% python3 -q
>>> import numpy as np
>>> import numpy.linalg as la
>>> np.set_printoptions(precision=3, suppress=True, linewidth=160)
>>> def rd(a):
...     return np.round(a, 3) + 0
... 
>>> rng = np.random.default_rng(8539)
>>> F = rng.normal(size=(13, 5))
>>> F = 3 * F / la.norm(F, axis=1, keepdims=True)
>>> rd(F)
array([[ 2.121,  1.18 ,  0.03 , -0.428, -1.711],
       [ 1.496, -1.578,  1.192, -0.523, -1.605],
       [ 2.02 , -0.714,  0.034,  0.854,  1.918],
       [ 1.788,  0.493, -1.743,  1.432,  0.687],
       [-1.19 , -0.253,  1.888,  0.497, -1.926],
       [-0.294, -0.831, -2.502,  1.128, -0.832],
       [-0.139,  2.673, -0.596, -0.109,  1.212],
       [ 2.378,  0.516,  0.994, -1.146, -0.881],
       [ 1.731, -1.778, -1.611,  0.18 , -0.463],
       [ 0.057,  0.134, -2.048, -2.002, -0.882],
       [ 1.63 ,  0.569, -0.9  ,  1.331, -1.854],
       [ 0.013,  1.925,  0.46 ,  0.674,  2.151],
       [-0.096, -1.398,  0.803, -2.43 ,  0.698]])
>>> Z = F[[4, 7]].astype(float)
>>> for _ in range(3):
...     idx = la.norm(F[:, None] - Z, axis=-1).argmin(axis=1)
...     Z = np.array([F[idx == j].mean(axis=0) for j in range(2)])
... 
>>> idx
array([1, 1, 1, 1, 0, 0, 1, 1, 1, 1, 1, 1, 1])
>>> print(rd(Z[1] - Z[0]))
[ 1.924  0.726 -0.001 -1.009  1.312]
>>> G = F.T @ F
>>> np.trace(G), (F ** 2).sum()
(np.float64(117.0), np.float64(117.0))
>>> Xs = F - F.mean(axis=0)
>>> vecs = la.svd(Xs)[2][:2]
>>> B = Xs - Xs @ vecs.T @ vecs
>>> rd(np.cov(Xs @ vecs.T, rowvar=False))
array([[2.675, 0.   ],
       [0.   , 2.133]])
>>> rd(np.diag(vecs.T @ vecs))
array([0.094, 0.391, 0.667, 0.293, 0.556])
>>> M = np.loadtxt("mat.csv", delimiter=",")
>>> print(rd(M))
[[-0.051  0.182  0.938  0.29 ]
 [ 0.716 -0.255 -0.11   0.64 ]
 [-0.563  0.312 -0.308  0.701]
 [ 0.409  0.897 -0.114 -0.121]]
>>> x = np.array([2, -2, 1, 2])
>>> rhs = M @ x
>>> b, lr = np.zeros(4), 1 / la.norm(M, 2) ** 2
>>> for i in range(150):
...     b -= lr * M.T @ (M @ b - rhs)
...     if i % 50 == 0: print(i, round(la.norm(M @ b - rhs), 3))
... 
0 0.0
50 0.0
100 0.0
>>> rd(la.cond(M))
np.float64(1.0)
>>> print(rd(b))
[ 2. -2.  1.  2.]
>>> B = la.inv(M)
>>> (np.abs(B) > 1e-9).astype(int)
array([[1, 1, 1, 1],
       [1, 1, 1, 1],
       [1, 1, 1, 1],
       [1, 1, 1, 1]])
>>> rd(la.det(M) * la.det(B))
np.float64(1.0)
>>> rd(la.det(M) * B)
array([[ 0.051, -0.716,  0.563, -0.409],
       [-0.182,  0.255, -0.312, -0.897],
       [-0.938,  0.11 ,  0.308,  0.114],
       [-0.29 , -0.64 , -0.701,  0.121]])
>>> print(np.allclose(B, M.T))
True
>>> rd(B)
array([[-0.051,  0.716, -0.563,  0.409],
       [ 0.182, -0.255,  0.312,  0.897],
       [ 0.938, -0.11 , -0.308, -0.114],
       [ 0.29 ,  0.64 ,  0.701, -0.121]])
>>> rd(la.cond(M))
np.float64(1.0)
>>> x = np.array([0, 1, 0, 2])
>>> rd(np.einsum("ij,j->i", M, x))
array([0.762, 1.026, 1.714, 0.655])
>>> rd(M @ x)
array([0.762, 1.026, 1.714, 0.655])
>>> rd(M @ np.ones(4))
array([1.359, 0.993, 0.142, 1.071])
>>> rd(M @ (2 * x))
array([1.524, 2.053, 3.427, 1.311])
>>> rd(M * x)
array([[ 0.   ,  0.182,  0.   ,  0.58 ],
       [ 0.   , -0.255,  0.   ,  1.281],
       [ 0.   ,  0.312,  0.   ,  1.402],
       [ 0.   ,  0.897,  0.   , -0.242]])
>>> rd(la.det(M[::-1]))
np.float64(-1.0)
>>> rd(la.eigvals(M))
array([ 1.   +0.j  , -0.367+0.93j, -0.367-0.93j, -1.   +0.j  ])
>>> rd(la.det(2 * M)), rd(la.det(M))
(np.float64(-16.0), np.float64(-1.0))
>>> rd(np.einsum("ij,ji->", M, M))
np.float64(0.539)
>>> x = np.array([-9, 7, -4, -7])
>>> print(rd(M.T @ (M @ x)))
[-9.  7. -4. -7.]
>>> rd(np.sort(np.abs(np.degrees(np.angle(la.eigvals(M))))))
array([  0.   , 111.541, 111.541, 180.   ])
>>> rd(np.abs(la.eigvals(M)))
array([1., 1., 1., 1.])
>>> rd(la.det(M))
np.float64(-1.0)
>>> rd(la.inv(M))
array([[-0.051,  0.716, -0.563,  0.409],
       [ 0.182, -0.255,  0.312,  0.897],
       [ 0.938, -0.11 , -0.308, -0.114],
       [ 0.29 ,  0.64 ,  0.701, -0.121]])
>>> rd(la.norm(x)), rd(la.norm(M @ x))
(np.float64(13.964), np.float64(13.964))
>>> B = np.array([[0.3, -1.4], [1.0, -1.1], [-0.1, -0.6], [-1.3, -0.8], [-0.4, 0.7]])
>>> Z = np.array([[1.0, 0.9, 0.2, 0.8, 0.8, -0.7, 0.0, -0.6],
...     [0.2, -0.4, 1.6, -0.5, -0.1, -1.4, 0.9, -0.3]])
>>> X = B @ Z
>>> rd(X)
array([[ 0.02,  0.83, -2.18,  0.94,  0.38,  1.75, -1.26,  0.24],
       [ 0.78,  1.34, -1.56,  1.35,  0.91,  0.84, -0.99, -0.27],
       [-0.22,  0.15, -0.98,  0.22, -0.02,  0.91, -0.54,  0.24],
       [-1.46, -0.85, -1.54, -0.64, -0.96,  2.03, -0.72,  1.02],
       [-0.26, -0.64,  1.04, -0.67, -0.39, -0.7 ,  0.63,  0.03]])
>>> Uu, sigma, Vt = la.svd(X)
>>> np.argmax(sigma[:-1] / (sigma[1:] + 1e-6)) + 1
np.int64(2)
>>> rd(sigma)
array([5.167, 3.357, 0.   , 0.   , 0.   ])
>>> B = Uu[:, :2] @ np.diag(sigma[:2]) @ Vt[:2]
>>> print(rd(la.norm(X - B, 2)), rd(sigma[2]))
0.0 0.0
>>> la.matrix_rank(B)
np.int64(2)
>>> rd(la.norm(X - B) / la.norm(X))
np.float64(0.0)
>>> print(la.matrix_rank(X, rtol=0.05))
2
>>> rd(np.abs(X - B).max())
np.float64(0.0)
>>> rd(np.trace(la.pinv(X) @ X))
np.float64(2.0)
>>> np.unique(X.round(6), axis=0).shape
(5, 8)
>>> print(rd(la.norm(X, 2) / la.norm(X)))
0.839
>>> np.argsort(-la.norm(X, axis=0).round(6), kind="stable")[:3]
array([2, 5, 6])
>>> [round(float(x), 3) for x in la.svd(X, compute_uv=False)[:3]]
[5.167, 3.357, 0.0]
>>> t = np.radians(36)
>>> Rm = np.eye(5)
>>> Rm[1, 1] = Rm[0, 0] = np.cos(t)
>>> Rm[1, 0], Rm[0, 1] = -np.sin(t), np.sin(t)
>>> rd(Rm)
array([[ 0.809,  0.588,  0.   ,  0.   ,  0.   ],
       [-0.588,  0.809,  0.   ,  0.   ,  0.   ],
       [ 0.   ,  0.   ,  1.   ,  0.   ,  0.   ],
       [ 0.   ,  0.   ,  0.   ,  1.   ,  0.   ],
       [ 0.   ,  0.   ,  0.   ,  0.   ,  1.   ]])
>>> B = F @ Rm.T
>>> rd(la.det(Rm)), rd(np.trace(Rm))
(np.float64(1.0), np.float64(4.618))
>>> np.allclose(la.norm(F, axis=1), la.norm(B, axis=1))
True
>>> W0 = np.load("sample6.npy")
>>> print(W0)
[[ 0 -6 -5]
 [ 6  0  7]
 [ 5 -7  0]]
>>> print(rd(la.eigvals(W0)))
[0.+10.488j 0.-10.488j 0. +0.j   ]
>>> print(rd(la.det(2 * W0)), rd(la.det(W0)))
0.0 0.0
>>> np.einsum("ij,ji->", W0, W0)
np.int64(-220)
>>> print(np.kron(np.eye(2, dtype=int), W0))
[[ 0 -6 -5  0  0  0]
 [ 6  0  7  0  0  0]
 [ 5 -7  0  0  0  0]
 [ 0  0  0  0 -6 -5]
 [ 0  0  0  6  0  7]
 [ 0  0  0  5 -7  0]]
>>> proj = np.triu(np.array([[-8, -3, -7, 0], [-9, 8, 7, 8], [1, -3, 4, -5], [-3, -3, 5, -8]]), 1) + np.eye(4)
>>> B = proj @ M @ la.inv(proj)
>>> la.matrix_rank(B)
np.int64(4)
>>> rd(np.trace(B)), rd(np.trace(M))
(np.float64(-0.734), np.float64(-0.734))
>>> rd(la.det(B))
np.float64(-1.0)
>>> rd(np.poly(B))
array([ 1.   ,  0.734,  0.   , -0.734, -1.   ])
>>> E = np.load("out2.npy")
>>> E
array([[3, 1, 3, 1, 3, 1],
       [0, 5, 0, 5, 0, 5],
       [5, 4, 5, 4, 5, 4],
       [3, 1, 3, 1, 3, 1],
       [0, 5, 0, 5, 0, 5],
       [5, 4, 5, 4, 5, 4]])
>>> np.abs(np.diag(la.qr(E)[1])) > 1e-9
array([ True,  True, False, False, False, False])
>>> rank = la.matrix_rank(E)
>>> print(rank)
2
>>> N = la.svd(E)[2][rank:].T
>>> [int(la.matrix_rank(E[:i])) for i in range(1, len(E) + 1)]
[1, 2, 2, 2, 2, 2]
>>> print([int(la.matrix_rank(np.delete(E, i, axis=0))) for i in range(6)])
[2, 2, 2, 2, 2, 2]
>>> np.allclose(E @ N, 0)
True
>>> rd(N @ N.T)
array([[ 0.667,  0.   , -0.333,  0.   , -0.333,  0.   ],
       [ 0.   ,  0.667,  0.   , -0.333,  0.   , -0.333],
       [-0.333,  0.   ,  0.667,  0.   , -0.333,  0.   ],
       [ 0.   , -0.333,  0.   ,  0.667,  0.   , -0.333],
       [-0.333,  0.   , -0.333,  0.   ,  0.667,  0.   ],
       [ 0.   , -0.333,  0.   , -0.333,  0.   ,  0.667]])
>>> print([int(la.matrix_rank(E[:, :j + 1])) for j in range(6)])
[1, 2, 2, 2, 2, 2]
>>> A = np.array([[2, -1, 2], [3, 3, 0], [-4, -7, 2]])
>>> proj = np.triu(np.array([[2, 2, 1], [2, 2, 0], [2, 2, 2]]), 1) + np.eye(3)
>>> B = proj @ A @ la.inv(proj)
>>> la.matrix_rank(B)
np.int64(2)
>>> proj @ A - A @ proj
array([[ 2., -5.,  0.],
       [ 0., -6., -3.],
       [ 0.,  8.,  4.]])
>>> print([round(float(x), 3) for x in la.svd(W0, compute_uv=False)[:3]])
[10.488, 10.488, 0.0]
>>> rd(la.norm(W0, 2) / la.norm(W0))
np.float64(0.707)
>>> rd(la.det(A))
np.float64(0.0)
>>> rd(np.abs(la.eigvals(A)).max())
np.float64(5.196)
>>> (A + A.T) / 2
array([[ 2. ,  1. , -1. ],
       [ 1. ,  3. , -3.5],
       [-1. , -3.5,  2. ]])
>>> rd(np.sort(np.abs(la.eigvals(A))))
array([0.   , 5.196, 5.196])
>>> np.allclose(A @ A.T, A.T @ A)
False
>>> la.matrix_power(A, 3)
array([[-103, -106,    2],
       [  24,  -39,   42],
       [-151,  -28,  -82]])
>>> mat = np.load("w.npy")
>>> mat
array([[-13.861,   1.849,  37.885],
       [-25.137, -10.809, -13.122],
       [-13.153,   1.963,  36.727],
       [-25.763, -10.862, -13.034],
       [-26.481,  -9.188, -14.586],
       [ -3.81 , -35.331,  -3.999],
       [-25.398,  -8.747, -13.139],
       [-27.953,  -9.33 , -12.728],
       [-24.838, -10.564, -12.65 ],
       [-26.339, -10.364, -14.403],
       [ -2.533, -33.83 ,  -4.131],
       [ -3.087, -34.014,  -2.779],
       [-14.226,   0.357,  37.21 ],
       [-25.594, -10.504, -12.59 ]])
>>> x = np.array([0, 0, 4])
>>> h1 = np.maximum(mat @ x, 0)
>>> rd(np.tanh(mat @ x))
array([ 1., -1.,  1., -1., -1., -1., -1., -1., -1., -1., -1., -1.,  1., -1.])
>>> G = np.cov(mat, rowvar=False)
>>> print(rd(G))
[[ 94.309 -73.618  88.881]
 [-73.618 159.31  117.604]
 [ 88.881 117.604 432.532]]
>>> print(G.shape)
(3, 3)
>>> np.argsort(-mat.std(axis=0).round(6), kind="stable")
array([2, 1, 0])
>>> rd(mat.std(axis=0))
array([ 9.358, 12.163, 20.041])
>>> rd(la.eigvalsh(G)[::-1])
array([485.329, 200.281,   0.54 ])
>>> B = np.c_[mat[:, :1] @ np.array([[1]]), np.array([-6, 9, -3, 6, -5, 2, -4, 5, 4, -8, 7, -4, -3, 9])]
>>> B
array([[-13.861,  -6.   ],
       [-25.137,   9.   ],
       [-13.153,  -3.   ],
       [-25.763,   6.   ],
       [-26.481,  -5.   ],
       [ -3.81 ,   2.   ],
       [-25.398,  -4.   ],
       [-27.953,   5.   ],
       [-24.838,   4.   ],
       [-26.339,  -8.   ],
       [ -2.533,   7.   ],
       [ -3.087,  -4.   ],
       [-14.226,  -3.   ],
       [-25.594,   9.   ]])
>>> rd(la.norm(B - mat @ la.lstsq(mat, B)[0], axis=0))
array([ 0.   , 19.526])
>>> rd(la.norm(la.qr(mat)[0].T @ B, axis=0) ** 2 / ((B ** 2).sum(axis=0) + 1e-12))
array([1.   , 0.184])
>>> la.matrix_rank(np.c_[mat, B])
np.int64(4)
>>> la.matrix_rank(B)
np.int64(2)
>>> B = F / np.sqrt((F ** 2).mean(axis=1, keepdims=True))
>>> print(la.matrix_rank(F - F.mean(axis=1, keepdims=True)))
4
>>> print(rd(la.norm(B, axis=1)))
[2.236 2.236 2.236 2.236 2.236 2.236 2.236 2.236 2.236 2.236 2.236 2.236 2.236]
>>> Xs = (mat - mat.mean(axis=0)) / mat.std(axis=0)
>>> np.argwhere(np.abs(Xs) > 2)
array([], shape=(0, 2), dtype=int64)
>>> rd(Xs.std(axis=0))
array([1., 1., 1.])
>>> b = la.lstsq(np.delete(Xs, 1, axis=1), Xs[:, 1])[0]
>>> np.abs(b).argmax()
np.int64(0)
>>> rd(b)
array([-0.989,  0.883])
>>> rd(1 - np.var(Xs[:, 1] - np.delete(Xs, 1, axis=1) @ b))
np.float64(0.99)
>>> K = np.load("arr.npy")
>>> rd(K)
array([[0.25 , 0.167, 0.167, 0.167, 0.083, 0.083, 0.   , 0.083],
       [0.182, 0.182, 0.091, 0.182, 0.091, 0.182, 0.091, 0.   ],
       [0.125, 0.   , 0.25 , 0.   , 0.25 , 0.25 , 0.125, 0.   ],
       [0.25 , 0.   , 0.   , 0.25 , 0.125, 0.125, 0.125, 0.125],
       [0.125, 0.125, 0.25 , 0.   , 0.25 , 0.125, 0.125, 0.   ],
       [0.2  , 0.1  , 0.2  , 0.2  , 0.1  , 0.1  , 0.1  , 0.   ],
       [0.111, 0.222, 0.111, 0.111, 0.   , 0.111, 0.222, 0.111],
       [0.154, 0.154, 0.   , 0.154, 0.154, 0.077, 0.077, 0.231]])
>>> B = K / la.norm(K, axis=1, keepdims=True)
>>> G = B @ B.T
>>> print(np.argwhere(np.triu(np.abs(G) > 0.95, 1)))
[]
>>> print((np.abs(G) > 0.9).astype(int))
[[1 0 0 0 0 1 0 0]
 [0 1 0 0 0 1 0 0]
 [0 0 1 0 1 0 0 0]
 [0 0 0 1 0 0 0 0]
 [0 0 1 0 1 0 0 0]
 [1 1 0 0 0 1 0 0]
 [0 0 0 0 0 0 1 0]
 [0 0 0 0 0 0 0 1]]
>>> B = K / np.sqrt((K ** 2).mean(axis=1, keepdims=True))
>>> rd(B[2])
array([0.756, 0.   , 1.512, 0.   , 1.512, 1.512, 0.756, 0.   ])
>>> la.matrix_rank(B) == la.matrix_rank(K)
np.True_
